In [1]: import numpy as np

In [2]: np.set_printoptions(precision=2, suppress=True, linewidth=140, legacy="1.25")

In [3]: W0 = np.loadtxt("arr.csv", delimiter=",")

In [4]: print(W0)
[[-0.68 -0.37  0.49 -0.4 ]
 [-0.43 -0.39 -0.29  0.76]
 [-0.5   0.84  0.1   0.18]
 [ 0.31 -0.02  0.82  0.48]]

In [5]: # orthonormal columns

In [6]: x = np.array([1, -1, -3, -2])

In [7]: h = np.maximum(W0 @ x, 0)

In [8]: print(h)
[0. 0. 0. 0.]

In [9]: print(W0.T @ h)
[0. 0. 0. 0.]

In [10]: print(W0 * (h > 1e-9)[:, None])
[[-0. -0.  0. -0.]
 [-0. -0. -0.  0.]
 [-0.  0.  0.  0.]
 [ 0. -0.  0.  0.]]

In [11]: print(np.tanh(W0 @ x))
[-0.75 -0.6  -0.96 -1.  ]

In [12]: print(np.round(W0.T @ W0, 2) + 0)
[[1. 0. 0. 0.]
 [0. 1. 0. 0.]
 [0. 0. 1. 0.]
 [0. 0. 0. 1.]]

In [13]: print(np.linalg.svd(W0, compute_uv=False))
[1. 1. 1. 1.]

In [14]: print(round(W0[:, 1] @ W0[:, 0], 2))
-0.0

In [15]: blk = np.stack([W0, -1 * W0, W0[::-1]])

In [16]: print(np.linalg.matrix_rank(blk.reshape(3, -1)))
2

In [17]: print(np.linalg.matrix_rank(blk))
[4 4 4]

In [18]: print(np.linalg.det(blk))
[-1. -1. -1.]

In [19]: print((blk @ W0.T).shape)
(3, 4, 4)

In [20]: m1 = np.load("data.npy")

In [21]: print(m1)
[[ 2  2  4  0]
 [ 6  2  8  4]
 [10  7 11  4]
 [11 11 13  4]
 [16 15 18  7]
 [21 16 19 10]
 [23 19 20 15]
 [24 23 20 16]
 [28 23 24 18]
 [32 26 27 19]
 [36 26 31 20]
 [40 31 32 23]
 [44 33 32 25]
 [45 36 36 27]
 [50 39 38 28]
 [54 44 40 33]
 [54 48 43 35]
 [55 48 47 36]
 [58 48 47 41]
 [62 48 48 44]]

In [22]: proj = m1 @ np.linalg.solve(m1.T @ m1, m1.T)

In [23]: print(np.allclose(proj @ proj, proj))
True

In [24]: print(np.round(np.linalg.eigvalsh(proj), 2) + 0)
[0. 0. 0. 0. 0. 0. 0. 0. 0. 0. 0. 0. 0. 0. 0. 0. 1. 1. 1. 1.]

In [25]: print(np.diag(proj))
[0.05 0.29 0.12 0.21 0.27 0.12 0.05 0.16 0.05 0.05 0.25 0.11 0.29 0.09 0.27 0.25 0.31 0.27 0.32 0.49]

In [26]: print(proj @ m1[:, 0])
[ 2.  6. 10. 11. 16. 21. 23. 24. 28. 32. 36. 40. 44. 45. 50. 54. 54. 55. 58. 62.]

In [27]: left, s, Vt = np.linalg.svd(m1)

In [28]: print(s)
[281.47  12.35   7.55   6.62]

In [29]: print(np.argmax(s[:-1] / (s[1:] + 1e-6)) + 1)
1

In [30]: other = left[:, :1] @ np.diag(s[:1]) @ Vt[:1]

In [31]: print(np.round(np.linalg.norm(m1 - other, 2), 2), np.round(s[1], 2))
12.35 12.35

In [32]: print(np.round(np.linalg.norm(m1 - other) / np.linalg.norm(m1), 2))
0.06

In [33]: print(np.round(np.abs(m1 - other).max(), 2))
5.14

In [34]: print(np.linalg.matrix_rank(m1, rtol=0.05))
1

In [35]: Xs = (m1 - m1.mean(axis=0)) / m1.std(axis=0)

In [36]: print(Xs.std(axis=0))
[1. 1. 1. 1.]

In [37]: print(np.argwhere(np.abs(Xs) > 2))
[]

In [38]: b = np.linalg.lstsq(np.delete(Xs, 1, axis=1), Xs[:, 1])[0]

In [39]: print(np.round(1 - np.var(Xs[:, 1] - np.delete(Xs, 1, axis=1) @ b), 2))
0.98

In [40]: print(np.abs(b).argmax())
1

In [41]: print(b)
[0.42 0.45 0.13]

In [42]: q, R = np.linalg.qr(W0)

In [43]: print(np.trace(q @ q.T))
4.0

In [44]: print(q @ R)
[[-0.68 -0.37  0.49 -0.4 ]
 [-0.43 -0.39 -0.29  0.76]
 [-0.5   0.84  0.1   0.18]
 [ 0.31 -0.02  0.82  0.48]]

In [45]: print(np.round(q.T @ q, 2) + 0)
[[1. 0. 0. 0.]
 [0. 1. 0. 0.]
 [0. 0. 1. 0.]
 [0. 0. 0. 1.]]

In [46]: print(np.abs(np.diag(R)))
[1. 1. 1. 1.]

In [47]: A = np.array([[3, 3, 4, 0], [3, 3, 3, 4], [4, 3, 3, 3], [0, 4, 3, 3]])

In [48]: # symmetric

In [49]: print(np.trace(A))
12

In [50]: np.linalg.determinant(A)
---------------------------------------------------------------------------
AttributeError                            Traceback (most recent call last)
Cell In[50], line 1
----> 1 np.linalg.determinant(A)

AttributeError: module 'numpy.linalg' has no attribute 'determinant'

In [51]: print(np.allclose(A @ A.T, A.T @ A))
True

In [52]: print((A - A.T) / 2)
[[0. 0. 0. 0.]
 [0. 0. 0. 0.]
 [0. 0. 0. 0.]
 [0. 0. 0. 0.]]

In [53]: print(np.sort(np.abs(np.linalg.eigvals(A))))
[ 0.3   2.66  3.3  11.66]

In [54]: print(np.allclose(A, A.T))
True

In [55]: basis = np.array([[1, 2, 3], [3, 3, 2], [0, 0, 2]])

In [56]: rng = np.random.default_rng(9674)

In [57]: arr = (rng.random((27, 3)) < 0.25) @ basis

In [58]: print(arr)
[[0 0 2]
 [1 2 5]
 [0 0 0]
 [0 0 2]
 [0 0 0]
 [0 0 2]
 [0 0 0]
 [0 0 2]
 [0 0 0]
 [3 3 2]
 [4 5 5]
 [0 0 0]
 [0 0 2]
 [3 3 2]
 [0 0 0]
 [4 5 7]
 [3 3 4]
 [1 2 3]
 [0 0 0]
 [0 0 2]
 [1 2 5]
 [0 0 2]
 [1 2 3]
 [1 2 5]
 [0 0 0]
 [0 0 0]
 [0 0 0]]

In [59]: # rows 0 and 3 are equal

In [60]: def softmax(z):
    ...:     e = np.exp(z - z.max(axis=-1, keepdims=True))
    ...:     return e / e.sum(axis=-1, keepdims=True)
    ...: 

In [61]: print(softmax(arr[8]))
[0.33 0.33 0.33]

In [62]: print(softmax(10 * arr[8]))
[0.33 0.33 0.33]

In [63]: S = arr @ arr.T / np.sqrt(3)

In [64]: print(softmax(S)[8] @ arr)
[0.81 1.07 2.04]

In [65]: Xs = arr - arr.mean(axis=0)

In [66]: V = np.linalg.svd(Xs)[2][:2]

In [67]: other = Xs - Xs @ V.T @ V

In [68]: print(np.round(np.cov(Xs @ V.T, rowvar=False), 2) + 0)
[[7.35 0.  ]
 [0.   1.04]]

In [69]: print(np.linalg.norm(other, axis=1).round(6).argmax())
16

In [70]: print(np.diag(V.T @ V))
[0.51 0.5  0.98]

In [71]: proj = arr @ np.linalg.solve(arr.T @ arr, arr.T)

In [72]: print(np.allclose(proj @ proj, proj))
True

In [73]: print(np.round(np.linalg.eigvalsh(proj), 2) + 0)
[0. 0. 0. 0. 0. 0. 0. 0. 0. 0. 0. 0. 0. 0. 0. 0. 0. 0. 0. 0. 0. 0. 0. 0. 1. 1. 1.]

In [74]: print(np.round(proj @ arr[:, 1], 2) + 0)
[0. 2. 0. 0. 0. 0. 0. 0. 0. 3. 5. 0. 0. 3. 0. 5. 3. 2. 0. 0. 2. 0. 2. 2. 0. 0. 0.]

In [75]: K = np.loadtxt("w.csv", delimiter=",")

In [76]: print(K)
[[-0.68 -0.01  0.73]
 [-0.68 -0.34 -0.65]
 [ 0.26 -0.94  0.22]]

In [77]: idx = rng.permutation(3)

In [78]: other = K[:, idx] * rng.choice([-1, 1], 3)

In [79]: print(other)
[[ 0.68  0.73  0.01]
 [ 0.68 -0.65  0.34]
 [-0.26  0.22  0.94]]

In [80]: left, _, Vt = np.linalg.svd(K.T @ other)

In [81]: print(np.round(left @ Vt, 2) + 0)
[[-1.  0.  0.]
 [ 0.  0. -1.]
 [ 0.  1.  0.]]

In [82]: X = np.load("sample8.npy")

In [83]: print(X)
[[2 1 2 1]
 [2 0 2 0]
 [2 1 2 1]
 [2 0 2 0]]

In [84]: # row 2 repeats row 0

In [85]: left, s, Vt = np.linalg.svd(X)

In [86]: V = Vt[:(s > 1e-8).sum()]

In [87]: x = X[3] + 4 * X[0] + rng.integers(2) * np.eye(4)[2]

In [88]: print(x)
[10.  4. 11.  4.]

In [89]: print(np.diag(V.T @ V))
[0.5 0.5 0.5 0.5]

In [90]: print(np.round(V.T @ V, 2) + 0)
[[0.5 0.  0.5 0. ]
 [0.  0.5 0.  0.5]
 [0.5 0.  0.5 0. ]
 [0.  0.5 0.  0.5]]

In [91]: w1 = np.array([[0, 0, 5, 1, 2, 0],
    ...:     [1, 2, 3, 0, 2, 3],
    ...:     [1, 3, 1, 0, 3, 1],
    ...:     [2, 1, 1, 1, 3, 5]])

In [92]: b = np.array([1, -4, 5, 4, -5, -1])

In [93]: act = np.maximum(X @ w1 + b, 0)

In [94]: print((act > 0).astype(int))
[[1 1 1 1 1 1]
 [1 1 1 1 1 1]
 [1 1 1 1 1 1]
 [1 1 1 1 1 1]]

In [95]: basis = np.array([[2, 2, 0], [2, 1, 1], [1, 2, 0], [0, 3, 0], [1, 2, 1], [3, 3, 0]])

In [96]: print(w1 @ basis)
[[ 7 17  2]
 [20 23  4]
 [15 16  6]
 [25 31  4]]

In [97]: print((act @ basis).round(6).argmax(axis=1))
[1 1 1 1]

In [98]: print(np.allclose(X @ X.T, X.T @ X))
False

In [99]: print((X - X.T) / 2)
[[ 0.  -0.5  0.  -0.5]
 [ 0.5  0.   0.5  0. ]
 [ 0.  -0.5  0.  -0.5]
 [ 0.5  0.   0.5  0. ]]

In [100]: other = np.array([[1, 1, 2], [1, 1, 0], [1, 2, 2]])

In [101]: mat = other - other.T

In [102]: print(mat)
[[ 0  0  1]
 [ 0  0 -2]
 [-1  2  0]]

In [103]: # antisymmetric, zero diagonal

In [104]: rk = np.linalg.matrix_rank(mat)

In [105]: print(rk)
2

In [106]: null = np.linalg.svd(mat)[2][rk:].T

In [107]: print(np.linalg.matrix_rank(mat.T @ mat), np.linalg.matrix_rank(mat @ mat.T))
2 2

In [108]: print(null @ null.T)
[[0.8 0.4 0. ]
 [0.4 0.2 0. ]
 [0.  0.  0. ]]

In [109]: print([int(np.linalg.matrix_rank(mat[:i])) for i in range(1, len(mat) + 1)])
[1, 1, 2]

In [110]: print([int(np.linalg.matrix_rank(np.delete(mat, i, axis=0))) for i in range(3)])
[2, 2, 1]

In [111]: print(null[:, 0] / null[np.abs(null[:, 0]).round(6).argmax(), 0])
[1.  0.5 0. ]

In [112]: other = np.array([[2, 1, 1], [0, 2, 0]])

In [113]: basis = np.kron(other, mat)

In [114]: print(basis.shape)
(6, 9)

In [115]: print(basis)
[[ 0  0  2  0  0  1  0  0  1]
 [ 0  0 -4  0  0 -2  0  0 -2]
 [-2  4  0 -1  2  0 -1  2  0]
 [ 0  0  0  0  0  2  0  0  0]
 [ 0  0  0  0  0 -4  0  0  0]
 [ 0  0  0 -2  4  0  0  0  0]]

In [116]: M = np.loadtxt("test0.csv", delimiter=",")

In [117]: print(M)
[[-2.  6.]
 [-1.  3.]
 [-1.  3.]
 [-1.  3.]]

In [118]: # rows 1 and 2 are equal

In [119]: r0 = np.array([2, 5])

In [120]: print(np.correlate(M[3], M[2], "full"))
[-3. 10. -3.]

In [121]: print(np.convolve(M[3], r0))
[-2.  1. 15.]

In [122]: print([round(float(x), 2) for x in np.linalg.svd(M, compute_uv=False)[:3]])
[8.37, 0.0]

In [123]: print(np.argsort(-np.linalg.norm(M, axis=0).round(6), kind="stable")[:3])
[1 0]

In [124]: print(M.reshape(2, -1))
[[-2.  6. -1.  3.]
 [-1.  3. -1.  3.]]

In [125]: print(M.reshape(-1, 2))
[[-2.  6.]
 [-1.  3.]
 [-1.  3.]
 [-1.  3.]]

In [126]: print(M.ravel(order="F"))
[-2. -1. -1. -1.  6.  3.  3.  3.]

In [127]: blk = M.reshape(4, 2, -1)

In [128]: print(blk.transpose(1, 0, 2))
[[[-2.]
  [-1.]
  [-1.]
  [-1.]]

 [[ 6.]
  [ 3.]
  [ 3.]
  [ 3.]]]

In [129]: print(np.swapaxes(blk, 1, 2)[0])
[[-2.  6.]]

In [130]: print(blk.sum(axis=1))
[[4.]
 [2.]
 [2.]
 [2.]]
